$ python -q
>>> import numpy as np
>>> import numpy.linalg as la
>>> np.set_printoptions(suppress=True, linewidth=200)
>>> A = np.load("run13.npy")
>>> A
array([[ 1., -2.,  0.],
       [ 4., -5.,  0.],
       [ 4., -2., -3.]])
>>> print(round(float(la.det(2 * A)), 3), np.round(la.det(A), 3))
-72.0 -9.0
>>> x = np.array([-3, 1, -1])
>>> h = np.maximum(A @ x, 0)
>>> np.maximum(A @ (3 * x), 0)
array([0., 0., 0.])
>>> np.flatnonzero(h > 1e-9)
array([], dtype=int64)
>>> A * (h > 1e-9)[:, None]
array([[ 0., -0.,  0.],
       [ 0., -0.,  0.],
       [ 0., -0., -0.]])
>>> x = np.array([0, 2, 2])
>>> target = A @ x
>>> print(target)
[ -4. -10. -10.]
>>> print(np.round(la.solve(A, target + A[:, 2]), 3))
[0. 2. 3.]
>>> np.round(la.solve(A, A[:, 1]), 3)
array([ 0.,  1., -0.])
>>> rng = np.random.default_rng(58)
>>> idx = rng.permutation(3)
>>> B = A[:, idx] * rng.choice([-1, 1], 3)
>>> B
array([[ 1.,  0., -2.],
       [ 4.,  0., -5.],
       [ 4., -3., -2.]])
>>> Uu, _, Vt = la.svd(A.T @ B)
>>> print(np.round(Uu @ Vt, 3) + 0)
[[1. 0. 0.]
 [0. 0. 1.]
 [0. 1. 0.]]
>>> np.round(la.lstsq(A, B)[0], 3) + 0
array([[1., 0., 0.],
       [0., 0., 1.],
       [0., 1., 0.]])
>>> idx
array([0, 2, 1])
>>> X = np.load("sample5.npy")
>>> print(X)
[[-9 -6 -6 -3]
 [ 6  6  6  0]
 [-8 -6 -6 -2]
 [ 4  6  6 -2]]
>>> # rows and columns are dependent
>>> B = X / la.norm(X, axis=1, keepdims=True)
>>> C2 = B @ B.T
>>> C2.round(3)
array([[ 1.   , -0.953,  0.996, -0.836],
       [-0.953,  1.   , -0.976,  0.963],
       [ 0.996, -0.976,  1.   , -0.881],
       [-0.836,  0.963, -0.881,  1.   ]])
>>> print((np.abs(C2) > 0.9).astype(int))
[[1 1 1 0]
 [1 1 1 1]
 [1 1 1 0]
 [0 1 0 1]]
>>> print(round(np.trace(la.pinv(X) @ X), 3))
2.0
>>> np.allclose(X[:-1].T @ la.lstsq(X[:-1].T, X[-1])[0], X[-1])
True
>>> np.unique(X.round(6), axis=0).shape
(4, 4)
>>> B = X / np.sqrt((X ** 2).mean(axis=1, keepdims=True))
>>> np.round(la.norm(B, axis=1), 3)
array([2., 2., 2., 2.])
>>> B[2].round(3)
array([-1.352, -1.014, -1.014, -0.338])
>>> la.matrix_rank(X - X.mean(axis=1, keepdims=True))
np.int64(2)
>>> Uu, s, Vt = la.svd(X, full_matrices=False)
>>> np.abs(Uu[:, 0]).round(6).argmax()
np.int64(0)
>>> np.round(Vt @ Vt.T, 3) + 0
array([[1., 0., 0., 0.],
       [0., 1., 0., 0.],
       [0., 0., 1., 0.],
       [0., 0., 0., 1.]])
>>> np.round(np.cumsum(s ** 2) / np.sum(s ** 2), 3)
array([0.956, 1.   , 1.   , 1.   ])
>>> np.round(Uu.T @ Uu, 3) + 0
array([[1., 0., 0., 0.],
       [0., 1., 0., 0.],
       [0., 0., 1., 0.],
       [0., 0., 0., 1.]])
>>> np.round(s / s[0], 3) + 0
array([1.   , 0.215, 0.   , 0.   ])
>>> np.round(np.sqrt((s ** 2).sum()), 3), round(float(la.norm(X)), 3)
(np.float64(22.405), 22.405)
>>> Uu, s, Vt = la.svd(X)
>>> s.round(3) + 0
array([21.906,  4.704,  0.   ,  0.   ])
>>> B = Uu[:, :2] @ np.diag(s[:2]) @ Vt[:2]
>>> round(float(la.norm(X - B) / la.norm(X)), 3)
0.0
>>> la.matrix_rank(B)
np.int64(2)
>>> feats = np.load("a.npy")
>>> feats
array([[ 0,  5, -1],
       [-5,  0,  1],
       [ 1, -1,  0]])
>>> # antisymmetric, zero diagonal
>>> round(float(la.det(feats.T)), 3)
0.0
>>> np.kron(np.eye(2, dtype=int), feats)
array([[ 0,  5, -1,  0,  0,  0],
       [-5,  0,  1,  0,  0,  0],
       [ 1, -1,  0,  0,  0,  0],
       [ 0,  0,  0,  0,  5, -1],
       [ 0,  0,  0, -5,  0,  1],
       [ 0,  0,  0,  1, -1,  0]])
>>> round(la.det(feats[::-1]), 3)
np.float64(0.0)
>>> print(round(la.eigvals(feats).sum().real, 3))
-0.0
>>> x = np.array([3, 2, 3])
>>> la.norm(feats @ x) <= la.norm(feats, 2) * la.norm(x) + 1e-9
np.True_
>>> feats @ x
array([  7, -12,   1])
>>> feats * x
array([[  0,  10,  -3],
       [-15,   0,   3],
       [  3,  -2,   0]])
>>> np.einsum("ij,j->i", feats, x)
array([  7, -12,   1])
>>> idx = rng.permutation(3)
>>> idx
array([2, 1, 0])
>>> B = feats[idx][:, idx]
>>> np.trace(B)
np.int64(0)
>>> round(la.det(B), 3), round(la.det(feats[idx]), 3)
(np.float64(-0.0), np.float64(0.0))
>>> arr = np.array([[0, 0, 0, 0], [0, 2, 0, 0], [0, 0, -1, 0], [0, 0, 0, 2]])
>>> # 4 groups of indices that never mix
>>> idx = rng.permutation(4)
>>> print(idx)
[1 0 2 3]
>>> B = arr[idx][:, idx]
>>> np.round(la.det(B), 3), round(float(la.det(arr[idx])), 3)
(np.float64(0.0), 0.0)
>>> np.trace(B)
np.int64(3)
>>> np.diag(B)
array([ 2,  0, -1,  2])
>>> B
array([[ 2,  0,  0,  0],
       [ 0,  0,  0,  0],
       [ 0,  0, -1,  0],
       [ 0,  0,  0,  2]])
>>> np.allclose(B, arr)
False
>>> np.unique(B.round(6), axis=0).shape
(4, 4)
>>> np.round(B @ la.pinv(B) @ B, 3)
array([[ 2.,  0.,  0.,  0.],
       [ 0.,  0.,  0.,  0.],
       [ 0.,  0., -1.,  0.],
       [ 0.,  0.,  0.,  2.]])
>>> print(np.allclose(B[:-1].T @ la.lstsq(B[:-1].T, B[-1])[0], B[-1]))
False
>>> round(float(np.trace(la.pinv(B) @ B)), 3)
3.0
>>> np.abs(np.diag(la.qr(B)[1])) > 1e-9
array([ True, False,  True,  True])
>>> vals, evecs = la.eigh(arr)
>>> x = np.array([-1, 1, 0, 0])
>>> evecs * np.abs(vals) @ evecs.T
array([[0., 0., 0., 0.],
       [0., 2., 0., 0.],
       [0., 0., 1., 0.],
       [0., 0., 0., 2.]])
>>> print(x @ arr @ x)
2
>>> print(np.abs(arr).sum(axis=1).max(), np.abs(vals).max())
2 2.0
>>> np.round(la.eigvalsh(arr[1:, 1:]), 3)
array([-1.,  2.,  2.])
>>> evecs * np.maximum(vals, 0) @ evecs.T
array([[0., 0., 0., 0.],
       [0., 2., 0., 0.],
       [0., 0., 0., 0.],
       [0., 0., 0., 2.]])
>>> x = np.array([9, 3, -4])
>>> print(round(float(la.det(feats)), 3))
0.0
>>> np.round(la.svd(feats, compute_uv=False), 3) + 0
array([5.196, 5.196, 0.   ])
>>> q = la.solve(np.eye(3) - feats, np.eye(3) + feats)
>>> round(la.det(q), 3)
np.float64(1.0)
>>> np.round(la.norm(arr, 2) / la.norm(arr), 3)
np.float64(0.667)
>>> print([round(float(x), 3) for x in la.svd(arr, compute_uv=False)[:3]])
[2.0, 2.0, 1.0]
>>> la.matrix_rank(arr, rtol=0.1)
np.int64(3)
>>> E = np.array([[7.0, 0.0], [0.0, 3.0]])
>>> # symmetric
>>> def softmax(z):
...     e = np.exp(z - z.max(axis=-1, keepdims=True))
...     return e / e.sum(axis=-1, keepdims=True)
... 
>>> np.round(softmax(E[0] + -1), 3)
array([0.999, 0.001])
>>> scores = E @ E.T / np.sqrt(2)
>>> print(np.round(softmax(scores + np.triu(np.full(scores.shape, -np.inf), 1)), 3))
[[1.    0.   ]
 [0.002 0.998]]
>>> softmax(scores).round(6).argmax(axis=1)
array([0, 1])
>>> np.round(softmax(scores)[0] @ E, 3) + 0
array([7., 0.])
>>> r0 = np.array([1, -5])
>>> B = E + np.outer(r0, np.eye(2)[1])
>>> np.round(la.det(B) / la.det(E), 3), round(1 + la.solve(E, r0)[1], 3)
(np.float64(-0.667), np.float64(-0.667))
>>> B
array([[ 7.,  1.],
       [ 0., -2.]])
>>> la.matrix_rank(la.inv(B) - la.inv(E), tol=1e-8)
np.int64(1)
>>> B = np.array([[2, -3], [-2, -1]])
>>> W0 = B - B.T
>>> W0
array([[ 0, -1],
       [ 1,  0]])
>>> # keeps lengths
>>> W0.T @ W0
array([[1, 0],
       [0, 1]])
>>> np.round(la.svd(W0, compute_uv=False), 3)
array([1., 1.])
>>> np.round(la.pinv(W0), 3)
array([[ 0.,  1.],
       [-1.,  0.]])
>>> q, _ = la.qr(np.array([[1.2, -0.3, -0.6], [-1.3, 0.7, 0.8], [0.4, 1.8, 0.7]]))
>>> K = q[:, :3]
>>> print(K.round(3))
[[-0.662  0.051 -0.748]
 [ 0.717 -0.25  -0.651]
 [-0.221 -0.967  0.128]]
>>> r0 = np.array([-2, 2, -2])
>>> np.round(np.convolve(K[0], r0), 3)
array([ 1.323, -1.426,  2.922, -1.599,  1.496])
>>> np.round(np.polyval(r0, K[0]), 3)
array([-4.199, -1.902, -4.616])
>>> np.round(np.cross(K[0, :3], K[1, :3]), 3)
array([-0.221, -0.967,  0.128])
>>> W = np.array([[1, 2], [2, 0], [2, 2]])
>>> coef = np.array([2, 1])
>>> hid = np.maximum(K @ W + coef, 0)
>>> (hid > 0).astype(int)
array([[0, 0],
       [1, 1],
       [1, 1]])
>>> hid.round(3)
array([[0.   , 0.   ],
       [0.915, 1.131],
       [0.103, 0.816]])
>>> la.matrix_rank(hid)
np.int64(2)
>>> cent = np.array([[-2, -5], [-4, 1]])
>>> W @ cent
array([[-10,  -3],
       [ -4, -10],
       [-12,  -8]])
>>> (hid @ cent).round(6).argmax(axis=1)
array([0, 1, 1])
>>> x = np.array([1, 2, 0])
>>> 3 - la.matrix_rank(K - np.eye(3), tol=1e-8)
np.int64(1)
>>> np.round(la.det(K), 3)
np.float64(1.0)
>>> [p for p in range(1, 25) if np.allclose(la.matrix_power(K, p), np.eye(3))]
[]
>>> np.round(K.T @ (K @ x), 3) + 0
array([1., 2., 0.])
>>> print(np.round(K @ K, 3))
[[ 0.64   0.676  0.365]
 [-0.51   0.729 -0.457]
 [-0.575  0.106  0.811]]
>>> np.round((K - K.T) / 2, 3)
array([[ 0.   , -0.333, -0.264],
       [ 0.333,  0.   ,  0.158],
       [ 0.264, -0.158,  0.   ]])
>>> np.round((K + K.T) / 2, 3)
array([[-0.662,  0.384, -0.484],
       [ 0.384, -0.25 , -0.809],
       [-0.484, -0.809,  0.128]])
>>> np.allclose(K, K.T)
False
>>> ang = np.radians(30)
>>> r_ = np.eye(3)
>>> r_[0, 0] = r_[2, 2] = np.cos(ang)
>>> r_[0, 2], r_[2, 0] = -np.sin(ang), np.sin(ang)
>>> r_.round(3)
array([[ 0.866,  0.   , -0.5  ],
       [ 0.   ,  1.   ,  0.   ],
       [ 0.5  ,  0.   ,  0.866]])
>>> B = K @ r_.T
>>> B.round(3)
array([[-0.199,  0.051, -0.979],
       [ 0.946, -0.25 , -0.205],
       [-0.255, -0.967,  0.001]])
>>> np.round(np.abs(B - K).max(axis=0), 3)
array([0.463, 0.   , 0.446])
>>> np.allclose(K @ K.T, B @ B.T)
True
>>> data = np.array([[7, 6, 0], [5, 5, 0], [22, 21, 0]])
>>> round(float(np.trace(la.pinv(data) @ data)), 3)
2.0
>>> np.allclose(data[:-1].T @ la.lstsq(data[:-1].T, data[-1])[0], data[-1])
True
>>> np.unique(data.round(6), axis=0).shape
(3, 3)
>>> Uu, s, Vt = la.svd(data)
>>> evecs = Vt[:(s > 1e-8).sum()]
>>> x = data[0] + 2 * data[2] + rng.integers(2) * np.eye(3)[0]
>>> x
array([52., 48.,  0.])
>>> la.matrix_rank(np.vstack([data, x]))
np.int64(2)
>>> np.round(evecs.T @ evecs, 3) + 0
array([[1., 0., 0.],
       [0., 1., 0.],
       [0., 0., 0.]])
